$ ipython --no-banner

In [1]: import numpy as np

In [2]: from numpy import linalg as LA

In [3]: np.set_printoptions(precision=2, suppress=True, linewidth=200, floatmode="fixed")

In [4]: feats = np.load("w.npy")

In [5]: print(feats)
[[-1  1  0  0]
 [ 4  1  0  0]
 [ 0  0 -1  1]
 [ 0  0  4  1]]

In [6]: vals, vecs = LA.eig(feats)

In [7]: print(np.sort(LA.eigvals(LA.inv(feats))))
[-0.45 -0.45  0.45  0.45]

In [8]: print(np.sort(LA.eigvals(feats.T)))
[-2.24 -2.24  2.24  2.24]

In [9]: print(vals)
[-2.24  2.24 -2.24  2.24]

In [10]: print(round(np.prod(vals), 2))
25.0

In [11]: x0 = np.array([-2, 0, -2, -3])

In [12]: h = np.maximum(feats @ x0, 0)

In [13]: print(np.flatnonzero(h > 1e-9))
[0]

In [14]: print(feats.T @ h)
[-2  2  0  0]

In [15]: print(h)
[2 0 0 0]

In [16]: print(feats * (h > 1e-9)[:, None])
[[-1  1  0  0]
 [ 0  0  0  0]
 [ 0  0  0  0]
 [ 0  0  0  0]]

In [17]: print(np.maximum(feats @ (3 * x0), 0))
[6 0 0 0]

In [18]: print(np.tanh(feats @ x0))
[ 0.96 -1.00 -0.76 -1.00]

In [19]: print(np.kron(np.eye(2, dtype=int), feats))
[[-1  1  0  0  0  0  0  0]
 [ 4  1  0  0  0  0  0  0]
 [ 0  0 -1  1  0  0  0  0]
 [ 0  0  4  1  0  0  0  0]
 [ 0  0  0  0 -1  1  0  0]
 [ 0  0  0  0  4  1  0  0]
 [ 0  0  0  0  0  0 -1  1]
 [ 0  0  0  0  0  0  4  1]]

In [20]: print(np.round(LA.det(feats[::-1]), 2))
25.0

In [21]: print(np.round(LA.det(feats.T), 2))
25.0

In [22]: print(np.einsum("ii->", feats))
0

In [23]: print(np.einsum("ij,ji->", feats, feats))
20

In [24]: x0 = np.array([3, 2, 9, 7])

In [25]: rhs = feats @ x0

In [26]: coef, lr = np.zeros(4), 1 / LA.norm(feats, 2) ** 2

In [27]: for i in range(60):
    ...:     coef -= lr * feats.T @ (feats @ coef - rhs)
    ...:     if i % 10 == 0: print(i, round(LA.norm(feats @ coef - rhs), 2))
    ...: 
0 5.87
10 2.53
20 1.09
30 0.47
40 0.2
50 0.09

In [28]: print(round(float(LA.cond(feats)), 2))
3.52

In [29]: rng = np.random.default_rng(81)

In [30]: idx = rng.permutation(4)

In [31]: print(idx)
[3 1 0 2]

In [32]: out = feats[idx][:, idx]

In [33]: print(out)
[[ 1  0  0  4]
 [ 0  1  4  0]
 [ 0  1 -1  0]
 [ 1  0  0 -1]]

In [34]: print(np.sort(np.abs(LA.eigvals(out))))
[2.24 2.24 2.24 2.24]

In [35]: print(round(float(LA.det(out)), 2), np.round(LA.det(feats[idx]), 2))
25.0 25.0

In [36]: K = np.load("x.npy")

In [37]: print(K)
[[ 19.00  -4.00 -36.00  24.00 -20.00  12.00 -24.00 -12.00  12.00  -8.00  36.00  36.00 -32.00]
 [ -4.00   4.00   9.00  -6.00   5.00  -3.00   6.00   3.00  -3.00   2.00  -9.00  -9.00   8.00]
 [-36.00   9.00  84.00 -54.00  45.00 -27.00  54.00  27.00 -27.00  18.00 -81.00 -81.00  72.00]
 [ 24.00  -6.00 -54.00  39.00 -30.00  18.00 -36.00 -18.00  18.00 -12.00  54.00  54.00 -48.00]
 [-20.00   5.00  45.00 -30.00  28.00 -15.00  30.00  15.00 -15.00  10.00 -45.00 -45.00  40.00]
 [ 12.00  -3.00 -27.00  18.00 -15.00  12.00 -18.00  -9.00   9.00  -6.00  27.00  27.00 -24.00]
 [-24.00   6.00  54.00 -36.00  30.00 -18.00  39.00  18.00 -18.00  12.00 -54.00 -54.00  48.00]
 [-12.00   3.00  27.00 -18.00  15.00  -9.00  18.00  12.00  -9.00   6.00 -27.00 -27.00  24.00]
 [ 12.00  -3.00 -27.00  18.00 -15.00   9.00 -18.00  -9.00  12.00  -6.00  27.00  27.00 -24.00]
 [ -8.00   2.00  18.00 -12.00  10.00  -6.00  12.00   6.00  -6.00   7.00 -18.00 -18.00  16.00]
 [ 36.00  -9.00 -81.00  54.00 -45.00  27.00 -54.00 -27.00  27.00 -18.00  84.00  81.00 -72.00]
 [ 36.00  -9.00 -81.00  54.00 -45.00  27.00 -54.00 -27.00  27.00 -18.00  81.00  84.00 -72.00]
 [-32.00   8.00  72.00 -48.00  40.00 -24.00  48.00  24.00 -24.00  16.00 -72.00 -72.00  67.00]]

In [38]: print(np.abs(LA.svd(K)[2][-1]))
[0.98 0.01 0.08 0.05 0.05 0.03 0.05 0.03 0.03 0.02 0.08 0.08 0.07]

In [39]: print(LA.matrix_rank(K, rtol=0.1))
1

In [40]: x0 = np.ones(13)

In [41]: for _ in range(6):
    ...:     x0 = K @ x0
    ...:     x0 /= LA.norm(x0)
    ...:     print(round(x0 @ K @ x0, 2))
    ...: 
3.0
3.0
3.0
3.0
3.0
3.0

In [42]: print(x0)
[0.28 0.28 0.28 0.28 0.28 0.28 0.28 0.28 0.28 0.28 0.28 0.28 0.28]

In [43]: f = np.array([-2, -1, -1, 0, 2, 0, -2, 0, -1, 2, 0, 2, 2])

In [44]: out = K + np.outer(f, np.eye(13)[4])

In [45]: print(round(LA.det(out) / LA.det(K), 2), np.round(1 + LA.solve(K, f)[4], 2))
1.66 1.66

In [46]: print(LA.matrix_rank(LA.inv(out) - LA.inv(K), tol=1e-8))
1

In [47]: th = np.radians(45)

In [48]: r_ = np.eye(13)

In [49]: r_[11, 11] = r_[3, 3] = np.cos(th)

In [50]: r_[11, 3], r_[3, 11] = -np.sin(th), np.sin(th)

In [51]: out = K @ r_.T

In [52]: print(LA.svd(K, compute_uv=False), LA.svd(out, compute_uv=False))
[455.00   3.00   3.00   3.00   3.00   3.00   3.00   3.00   3.00   3.00   3.00   3.00   3.00] [455.00   3.00   3.00   3.00   3.00   3.00   3.00   3.00   3.00   3.00   3.00   3.00   3.00]

In [53]: vals, vecs = LA.eigh(K)

In [54]: print(LA.svd(K, compute_uv=False))
[455.00   3.00   3.00   3.00   3.00   3.00   3.00   3.00   3.00   3.00   3.00   3.00   3.00]

In [55]: print(np.abs(vecs[:, -1]).round(6).argmax())
2

In [56]: print(LA.eigvalsh(K + -1 * np.eye(13)))
[  2.00   2.00   2.00   2.00   2.00   2.00   2.00   2.00   2.00   2.00   2.00   2.00 454.00]

In [57]: print(np.unique(vals.round(6) + 0, return_counts=True)[1])
[12  1]

In [58]: E = np.loadtxt("sample12.csv", delimiter=",")

In [59]: print(E)
[[ 3.00 -3.00  0.00 -3.00  3.00  0.00  0.00  0.00  0.00  0.00]
 [ 2.00  3.00  0.00  0.00  3.00  0.00  0.00  0.00  0.00  0.00]
 [ 0.00  0.00  2.00  0.00  0.00  0.00  0.00  0.00  0.00  0.00]
 [ 0.00  0.00  0.00  2.00  3.00  0.00  0.00  0.00  0.00  0.00]
 [-3.00  2.00  0.00  0.00 -3.00  0.00  0.00  0.00  0.00  0.00]
 [ 0.00  0.00  0.00  0.00  0.00  1.00  3.00  1.00  0.00 -3.00]
 [ 0.00  0.00  0.00  0.00  0.00  3.00 -1.00  1.00  0.00  0.00]
 [ 0.00  0.00  0.00  0.00  0.00  1.00  2.00 -3.00  0.00 -2.00]
 [ 0.00  0.00 -3.00  0.00  0.00  0.00  0.00  0.00 -1.00  0.00]
 [ 0.00  0.00  0.00  0.00  0.00  3.00  2.00  3.00  0.00  2.00]]

In [60]: out = np.array([[2, 2, 3],
    ...:     [1, 2, 1],
    ...:     [2, 3, 1],
    ...:     [1, 2, 2],
    ...:     [0, 1, 1],
    ...:     [2, 0, 3],
    ...:     [0, 1, 3],
    ...:     [1, 2, 2],
    ...:     [0, 1, 2],
    ...:     [3, 3, 3]])

In [61]: print(LA.matrix_rank(E @ out))
3

In [62]: print(np.einsum("ik,kj->ij", E, out))
[[  0.00  -3.00   3.00]
 [  7.00  13.00  12.00]
 [  4.00   6.00   2.00]
 [  2.00   7.00   7.00]
 [ -4.00  -5.00 -10.00]
 [ -6.00  -4.00   5.00]
 [  7.00   1.00   8.00]
 [ -7.00 -10.00  -3.00]
 [ -6.00 -10.00  -5.00]
 [ 15.00  14.00  27.00]]

In [63]: print(out.T @ E.T)
[[  0.00   7.00   4.00   2.00  -4.00  -6.00   7.00  -7.00  -6.00  15.00]
 [ -3.00  13.00   6.00   7.00  -5.00  -4.00   1.00 -10.00 -10.00  14.00]
 [  3.00  12.00   2.00   7.00 -10.00   5.00   8.00  -3.00  -5.00  27.00]]

In [64]: print(np.einsum("ij,ij->i", E, E))
[36.00 22.00  4.00 13.00 22.00 20.00 11.00 18.00 10.00 26.00]

In [65]: print(np.einsum("ij->j", E))
[ 2.00  2.00 -1.00 -1.00  6.00  8.00  6.00  2.00 -1.00 -3.00]

In [66]: print(np.einsum("ik,kj->ji", E, out))
[[  0.00   7.00   4.00   2.00  -4.00  -6.00   7.00  -7.00  -6.00  15.00]
 [ -3.00  13.00   6.00   7.00  -5.00  -4.00   1.00 -10.00 -10.00  14.00]
 [  3.00  12.00   2.00   7.00 -10.00   5.00   8.00  -3.00  -5.00  27.00]]
